$ python3 -q
>>> import numpy as np
>>> np.set_printoptions(suppress=True, linewidth=160)
>>> E = np.load("sample1.npy")
>>> E
array([[ 1, -4, -3, -3],
       [-1,  4,  3,  3],
       [ 0,  0,  0,  0],
       [-1,  4,  3,  3],
       [ 2, -8, -6, -6],
       [-2,  8,  6,  6]])
>>> W = np.array([[2, 1, 2, 3], [3, 0, 0, 0], [3, 1, 1, 2], [1, 2, 1, 3]])
>>> b = np.array([0, 0, 0, 2])
>>> hid = np.maximum(E @ W + b, 0)
>>> np.round((hid > 0).mean(axis=0), 3)
array([0.5  , 0.5  , 0.5  , 0.667])
>>> np.linalg.matrix_rank(hid)
np.int64(2)
>>> hid
array([[ 0,  0,  0,  0],
       [22,  8,  4, 14],
       [ 0,  0,  0,  2],
       [22,  8,  4, 14],
       [ 0,  0,  0,  0],
       [44, 16,  8, 26]])
>>> W2 = np.array([[-5, -3], [-1, 2], [-5, 1], [4, 1]])
>>> hid @ W2
array([[   0,    0],
       [ -82,  -32],
       [   8,    2],
       [ -82,  -32],
       [   0,    0],
       [-172,  -66]])
>>> (hid @ W2).round(6).argmax(axis=1)
array([0, 1, 0, 1, 0, 1])
>>> s = 5 * 0.9 ** np.arange(4)
>>> rng = np.random.default_rng(75793)
>>> F = rng.normal(size=(19, 4)) * rng.permutation(s)
>>> F.round(3)
array([[  1.981,  -0.2  , -13.152,  -0.467],
       [  4.282,  -5.641,  -7.527,  -0.854],
       [ -0.608,  -2.809,   5.016,   3.273],
       [ -2.172,  -1.197,  -6.326,   7.694],
       [ -1.084,  10.727,   0.412,  -5.44 ],
       [ -5.067,   3.342,   2.504,   3.929],
       [  6.784,  -8.151,   0.277,  -3.758],
       [ -1.881,  -1.193,   1.816,  -0.777],
       [ -0.428,   1.45 ,  -6.386,   2.228],
       [  1.28 ,   5.419,  -8.03 ,   0.582],
       [ -7.725,  -2.24 ,  -0.476,  -2.455],
       [ -5.695,  -2.974,  -2.169,  -3.195],
       [  2.371,   1.76 ,   1.926,   3.582],
       [ -0.5  ,  -1.696,  -6.743,   3.66 ],
       [ -3.234,   4.921,   1.865,   0.174],
       [ -6.617,  -5.68 ,  -2.207,   1.259],
       [  1.552,  -3.352,  -5.119,   0.884],
       [ -3.304,  -0.425,   4.959,   3.174],
       [  6.479,   3.926,  -2.904,  -6.838]])
>>> cen = F - F.mean(axis=0)
>>> V = np.linalg.svd(cen)[2][:3]
>>> Y = cen - cen @ V.T @ V
>>> np.round(Y.std(axis=0), 3)
array([1.784, 0.481, 0.664, 2.199])
>>> np.round(np.diag(V.T @ V), 3)
array([0.634, 0.973, 0.949, 0.444])
>>> np.round(np.cov(cen @ V.T, rowvar=False), 3) + 0
array([[28.443,  0.   ,  0.   ],
       [ 0.   , 21.171,  0.   ],
       [ 0.   ,  0.   , 15.947]])
>>> round(float(np.linalg.norm(Y) / np.linalg.norm(cen)), 3)
0.35
>>> np.round((cen @ V.T).std(axis=0), 3)
array([5.191, 4.478, 3.887])
>>> proj = F @ np.linalg.solve(F.T @ F, F.T)
>>> np.trace(proj)
np.float64(4.0)
>>> np.round(np.linalg.eigvalsh(proj), 3) + 0
array([0., 0., 0., 0., 0., 0., 0., 0., 0., 0., 0., 0., 0., 0., 0., 1., 1., 1., 1.])
>>> lab = F[:, 3] > np.median(F[:, 3])
>>> f = F[lab].mean(axis=0) - F[~lab].mean(axis=0)
>>> np.argsort(-np.abs(f).round(6), kind="stable")
array([3, 0, 2, 1])
>>> f.round(3)
array([-1.76 , -1.416,  1.614,  5.601])
>>> lab.astype(int)
array([0, 0, 1, 1, 0, 1, 0, 0, 1, 0, 0, 0, 1, 1, 0, 1, 1, 1, 0])
>>> np.round((((F - F.mean(axis=0)) @ f > 0) == lab).mean(), 3)
np.float64(0.789)
>>> G = np.cov(F, rowvar=False)
>>> np.round(np.corrcoef(F.T), 3)
array([[ 1.   , -0.047, -0.304, -0.282],
       [-0.047,  1.   ,  0.082, -0.142],
       [-0.304,  0.082,  1.   ,  0.001],
       [-0.282, -0.142,  0.001,  1.   ]])
>>> np.round(np.linalg.eigvalsh(G)[::-1], 3)
array([28.443, 21.171, 15.947,  9.176])
>>> np.round(np.corrcoef(F[:, 1], F[:, 0])[0, 1], 3)
np.float64(-0.047)
>>> data = np.load("out10.npy")
>>> data
array([[ 5,  5,  2,  1],
       [ 2,  2, -1, -2],
       [ 1,  1, -2, -3],
       [ 5,  5,  2,  1],
       [ 6,  6,  3,  2]])
>>> # row 3 repeats row 0
>>> def softmax(z):
...     e = np.exp(z - z.max(axis=-1, keepdims=True))
...     return e / e.sum(axis=-1, keepdims=True)
... 
>>> np.round(softmax(data[3] + -1), 3)
array([0.484, 0.484, 0.024, 0.009])
>>> S = data @ data.T / np.sqrt(4)
>>> softmax(S).round(6).argmax(axis=1)
array([4, 4, 2, 4, 4])
>>> np.round(softmax(S)[3] @ data, 3)
array([5.997, 5.997, 2.997, 1.997])
>>> np.round(softmax(S + np.triu(np.full(S.shape, -np.inf), 1)), 3) + 0
array([[1.   , 0.   , 0.   , 0.   , 0.   ],
       [0.818, 0.182, 0.   , 0.   , 0.   ],
       [0.002, 0.182, 0.816, 0.   , 0.   ],
       [0.5  , 0.   , 0.   , 0.5  , 0.   ],
       [0.   , 0.   , 0.   , 0.   , 1.   ]])
>>> left, s, vt = np.linalg.svd(data)
>>> V = vt[:(s > 1e-8).sum()]
>>> x0 = data[3] + 4 * data[4] + rng.integers(2) * np.eye(4)[0]
>>> x0
array([30., 29., 14.,  9.])
>>> round(np.linalg.norm(x0 - V.T @ V @ x0), 3)
np.float64(0.714)
>>> left, s, vt = np.linalg.svd(data)
>>> np.argmax(s[:-1] / (s[1:] + 1e-6)) + 1
np.int64(2)
>>> Y = left[:, :2] @ np.diag(s[:2]) @ vt[:2]
>>> np.round(np.linalg.norm(data - Y, 2), 3), np.round(s[2], 3)
(np.float64(0.0), np.float64(0.0))
>>> np.linalg.matrix_rank(data, rtol=0.05)
np.int64(2)
>>> round(np.linalg.norm(data - Y) / np.linalg.norm(data), 3)
np.float64(0.0)
>>> Y.round(3)
array([[ 5.,  5.,  2.,  1.],
       [ 2.,  2., -1., -2.],
       [ 1.,  1., -2., -3.],
       [ 5.,  5.,  2.,  1.],
       [ 6.,  6.,  3.,  2.]])
>>> x0 = np.array([2, 7, 8, 3])
>>> a = np.maximum(data @ x0, 0)
>>> data.T @ a
array([1152, 1152,  504,  288])
>>> np.maximum(data @ (3 * x0), 0)
array([192,  12,   0, 192, 252])
>>> a
array([64,  4,  0, 64, 84])
>>> np.flatnonzero(a > 1e-9)
array([0, 1, 3, 4])
>>> np.abs(np.diag(np.linalg.qr(data)[1])) > 1e-9
array([ True, False,  True, False])
>>> np.linalg.lstsq(data[:-1].T, data[-1])[2]
np.int32(2)
>>> np.allclose(data[:-1].T @ np.linalg.lstsq(data[:-1].T, data[-1])[0], data[-1])
True
>>> round(np.trace(np.linalg.pinv(data) @ data), 3)
np.float64(2.0)
>>> mat = np.load("case17.npy")
>>> mat
array([[-57.647, -36.944,  -0.683, -18.836,  19.645],
       [-59.681, -38.044,  -1.188, -20.54 ,  20.864],
       [-58.6  , -41.135,  -0.102, -20.6  ,  20.617],
       [-60.083, -40.06 ,  -0.499, -21.032,  20.706],
       [-59.783, -41.232,  -0.247, -21.078,  18.861],
       [-59.092, -39.936,  -1.247, -19.268,  18.981],
       [-60.75 , -38.395,   2.032, -20.214,  18.012],
       [-60.535, -40.529,   0.155, -20.063,  20.934],
       [-59.279, -40.058,   0.101, -17.993,  18.743],
       [-59.707, -39.748,  -1.208, -19.286,  21.945],
       [-61.675, -40.124,  -1.122, -19.665,  19.447],
       [-60.224, -41.264,   0.035, -19.06 ,  20.448],
       [-59.012, -40.626,   0.512, -20.608,  21.415],
       [-62.404, -40.79 ,  -1.478, -20.063,  19.997],
       [-59.794, -40.424,   0.005, -18.907,  18.569],
       [-59.897, -40.437,   0.968, -19.192,  20.029],
       [-60.077, -40.841,  -0.33 , -21.029,  17.987],
       [-61.892, -38.498,  -0.193, -18.423,  19.597],
       [-60.533, -39.033,   0.462, -20.491,  18.878],
       [-60.521, -40.914,  -1.148, -20.03 ,  19.502],
       [-59.704, -40.737,  -1.84 , -17.594,  20.597],
       [-60.451, -39.783,  -0.404, -18.8  ,  20.419],
       [-61.49 , -39.991,   0.325, -19.508,  19.055],
       [-59.808, -40.177,  -1.034, -20.843,  19.482],
       [-62.052, -40.118,  -0.181, -19.48 ,  20.142],
       [-59.97 , -40.349,   1.356, -20.077,  18.178],
       [-58.891, -40.587,  -0.146, -19.042,  18.333],
       [-61.099, -39.844,   0.448, -19.254,  20.071],
       [-59.555, -38.78 ,  -0.275, -20.96 ,  20.35 ]])
>>> Y = mat + rng.integers(-2, 3, (29, 1)) @ rng.integers(-2, 3, (1, 5))
>>> Y.round(3)
array([[-57.647, -38.944,  -2.683, -16.836,  19.645],
       [-59.681, -37.044,  -0.188, -21.54 ,  20.864],
       [-58.6  , -41.135,  -0.102, -20.6  ,  20.617],
       [-60.083, -41.06 ,  -1.499, -20.032,  20.706],
       [-59.783, -39.232,   1.753, -23.078,  18.861],
       [-59.092, -40.936,  -2.247, -18.268,  18.981],
       [-60.75 , -38.395,   2.032, -20.214,  18.012],
       [-60.535, -40.529,   0.155, -20.063,  20.934],
       [-59.279, -38.058,   2.101, -19.993,  18.743],
       [-59.707, -39.748,  -1.208, -19.286,  21.945],
       [-61.675, -38.124,   0.878, -21.665,  19.447],
       [-60.224, -39.264,   2.035, -21.06 ,  20.448],
       [-59.012, -42.626,  -1.488, -18.608,  21.415],
       [-62.404, -40.79 ,  -1.478, -20.063,  19.997],
       [-59.794, -42.424,  -1.995, -16.907,  18.569],
       [-59.897, -42.437,  -1.032, -17.192,  20.029],
       [-60.077, -38.841,   1.67 , -23.029,  17.987],
       [-61.892, -38.498,  -0.193, -18.423,  19.597],
       [-60.533, -39.033,   0.462, -20.491,  18.878],
       [-60.521, -40.914,  -1.148, -20.03 ,  19.502],
       [-59.704, -42.737,  -3.84 , -15.594,  20.597],
       [-60.451, -38.783,   0.596, -19.8  ,  20.419],
       [-61.49 , -37.991,   2.325, -21.508,  19.055],
       [-59.808, -40.177,  -1.034, -20.843,  19.482],
       [-62.052, -39.118,   0.819, -20.48 ,  20.142],
       [-59.97 , -38.349,   3.356, -22.077,  18.178],
       [-58.891, -42.587,  -2.146, -17.042,  18.333],
       [-61.099, -40.844,  -0.552, -18.254,  20.071],
       [-59.555, -40.78 ,  -2.275, -18.96 ,  20.35 ]])
>>> np.round(Y - mat, 3)
array([[ 0., -2., -2.,  2.,  0.],
       [ 0.,  1.,  1., -1.,  0.],
       [ 0.,  0.,  0.,  0.,  0.],
       [ 0., -1., -1.,  1.,  0.],
       [ 0.,  2.,  2., -2.,  0.],
       [ 0., -1., -1.,  1.,  0.],
       [ 0.,  0.,  0.,  0.,  0.],
       [ 0.,  0.,  0.,  0.,  0.],
       [ 0.,  2.,  2., -2.,  0.],
       [ 0.,  0.,  0.,  0.,  0.],
       [ 0.,  2.,  2., -2.,  0.],
       [ 0.,  2.,  2., -2.,  0.],
       [ 0., -2., -2.,  2.,  0.],
       [ 0.,  0.,  0.,  0.,  0.],
       [ 0., -2., -2.,  2.,  0.],
       [ 0., -2., -2.,  2.,  0.],
       [ 0.,  2.,  2., -2.,  0.],
       [ 0.,  0.,  0.,  0.,  0.],
       [ 0.,  0.,  0.,  0.,  0.],
       [ 0.,  0.,  0.,  0.,  0.],
       [ 0., -2., -2.,  2.,  0.],
       [ 0.,  1.,  1., -1.,  0.],
       [ 0.,  2.,  2., -2.,  0.],
       [ 0.,  0.,  0.,  0.,  0.],
       [ 0.,  1.,  1., -1.,  0.],
       [ 0.,  2.,  2., -2.,  0.],
       [ 0., -2., -2.,  2.,  0.],
       [ 0., -1., -1.,  1.,  0.],
       [ 0., -2., -2.,  2.,  0.]])
>>> np.round(np.linalg.svd(Y - mat, compute_uv=False), 3) + 0
array([13.638,  0.   ,  0.   ,  0.   ,  0.   ])
>>> np.abs(Y - mat).sum(axis=1)
array([6., 3., 0., 3., 6., 3., 0., 0., 6., 0., 6., 6., 6., 0., 6., 6., 6., 0., 0., 0., 6., 3., 6., 0., 3., 6., 6., 3., 6.])
>>> W2 = Y[[4, 7]].astype(float)
>>> for _ in range(7):
...     lab = np.linalg.norm(Y[:, None] - W2, axis=-1).argmin(axis=1)
...     W2 = np.array([Y[lab == j].mean(axis=0) for j in range(2)])
... 
>>> lab
array([1, 0, 1, 1, 0, 1, 0, 1, 0, 1, 0, 0, 1, 1, 1, 1, 0, 1, 0, 1, 1, 0, 0, 1, 0, 0, 1, 1, 1])
>>> np.abs(W2[1] - W2[0]).argmax()
np.int64(2)
>>> np.bincount(lab)
array([12, 17])
>>> np.linalg.matrix_rank(mat, rtol=0.1)
np.int64(1)
>>> np.argsort(-np.linalg.norm(mat, axis=0).round(6), kind="stable")[:3]
array([0, 1, 3])
>>> np.linalg.cond(mat) > 100
np.True_
>>> round(np.log10(np.linalg.cond(mat)))
2
>>> [round(float(x), 3) for x in np.linalg.svd(mat, compute_uv=False)[:3]]
[416.95, 6.049, 5.31]
>>> left, s, vt = np.linalg.svd(mat)
>>> s.round(3)
array([416.95 ,   6.049,   5.31 ,   4.948,   3.825])
>>> Y = left[:, :1] @ np.diag(s[:1]) @ vt[:1]
>>> np.linalg.matrix_rank(mat, rtol=0.05)
np.int64(1)
>>> np.round(np.linalg.norm(mat - Y, 2), 3), np.round(s[1], 3)
(np.float64(6.049), np.float64(6.049))
>>> np.round(np.linalg.norm(mat - Y) / np.linalg.norm(mat), 3)
np.float64(0.024)
>>> round(float(np.abs(mat - Y).max()), 3)
2.27
>>> rank = np.linalg.matrix_rank(E)
>>> rank
np.int64(1)
>>> ns = np.linalg.svd(E)[2][rank:].T
>>> np.linalg.matrix_rank(E.T @ E), np.linalg.matrix_rank(E @ E.T)
(np.int64(1), np.int64(1))
>>> [int(np.linalg.matrix_rank(E[:, :j + 1])) for j in range(4)]
[1, 1, 1, 1]
>>> ns.shape
(4, 3)
>>> np.round(E @ ns, 3) + 0
array([[0., 0., 0.],
       [0., 0., 0.],
       [0., 0., 0.],
       [0., 0., 0.],
       [0., 0., 0.],
       [0., 0., 0.]])
>>> A = np.load("layer12.npy")
>>> A
array([[  6.892,  -0.143,   0.053,  -0.097],
       [ 16.572,  -4.681,   0.023,  -0.161],
       [ -5.61 ,  -0.672,  -0.082,   0.427],
       [ 22.294,   2.109,  -0.157,   0.226],
       [ -0.642,  -1.344,   0.04 ,   0.238],
       [ -3.627,   1.653,  -0.165,  -0.142],
       [-14.591,  -0.054,   0.092,  -0.902],
       [ -8.059,  -3.666,  -0.099,   0.183],
       [  6.176,   0.745,  -0.005,  -0.479],
       [ -2.457,  -1.579,  -0.05 ,   0.132],
       [ -7.484,   2.621,   0.033,  -0.823],
       [ 11.175,   1.709,  -0.109,   0.065],
       [  2.719,   1.312,  -0.121,   0.755]])
>>> blk = np.stack([A, -3 * A, A[::-1]])
>>> np.linalg.matrix_rank(blk)
array([4, 4, 4])
>>> blk.shape
(3, 13, 4)
>>> np.round(np.einsum("bij,cij->bc", blk, blk), 3)
array([[ 1436.677, -4310.031,   604.787],
       [-4310.031, 12930.093, -1814.361],
       [  604.787, -1814.361,  1436.677]])
>>> m1 = np.array([[1, -3, 9, -27],
...     [1, -2, 4, -8],
...     [1, -1, 1, -1],
...     [1, 0, 0, 0],
...     [1, 1, 1, 1],
...     [1, 2, 4, 8]])
>>> # row 0 dominates
>>> proj = m1 @ np.linalg.solve(m1.T @ m1, m1.T)
>>> np.trace(proj)
np.float64(4.0)
>>> X = np.load("dump.npy")
>>> X
array([[-0.024, -1.887, -3.452],
       [-2.325, -0.075, -0.796],
       [ 0.266, -0.777, -0.327],
       [-0.243, -3.683,  2.098],
       [-3.313,  0.593, -0.318],
       [-2.728, -1.109,  1.109]])
>>> O, Rm = np.linalg.qr(X)
>>> np.round(np.abs(np.diag(Rm)), 3)
array([4.894, 4.377, 4.255])
>>> round(abs(Rm[0, 0]), 3), round(float(np.linalg.norm(X[:, 0])), 3)
(np.float64(4.894), 4.894)
>>> round(float(np.trace(O @ O.T)), 3)
3.0
>>> O.shape, Rm.shape
((6, 3), (3, 3))
>>> Rm.round(3)
array([[ 4.894,  0.402, -0.13 ],
       [ 0.   , -4.377,  0.518],
       [ 0.   ,  0.   ,  4.255]])
>>> np.round(O @ Rm, 3)
array([[-0.024, -1.887, -3.452],
       [-2.325, -0.075, -0.796],
       [ 0.266, -0.777, -0.327],
       [-0.243, -3.683,  2.098],
       [-3.313,  0.593, -0.318],
       [-2.728, -1.109,  1.109]])
>>> O.round(3)
array([[-0.005,  0.431, -0.864],
       [-0.475, -0.027, -0.198],
       [ 0.054,  0.183, -0.097],
       [-0.05 ,  0.837,  0.39 ],
       [-0.677, -0.198, -0.071],
       [-0.557,  0.202,  0.219]])
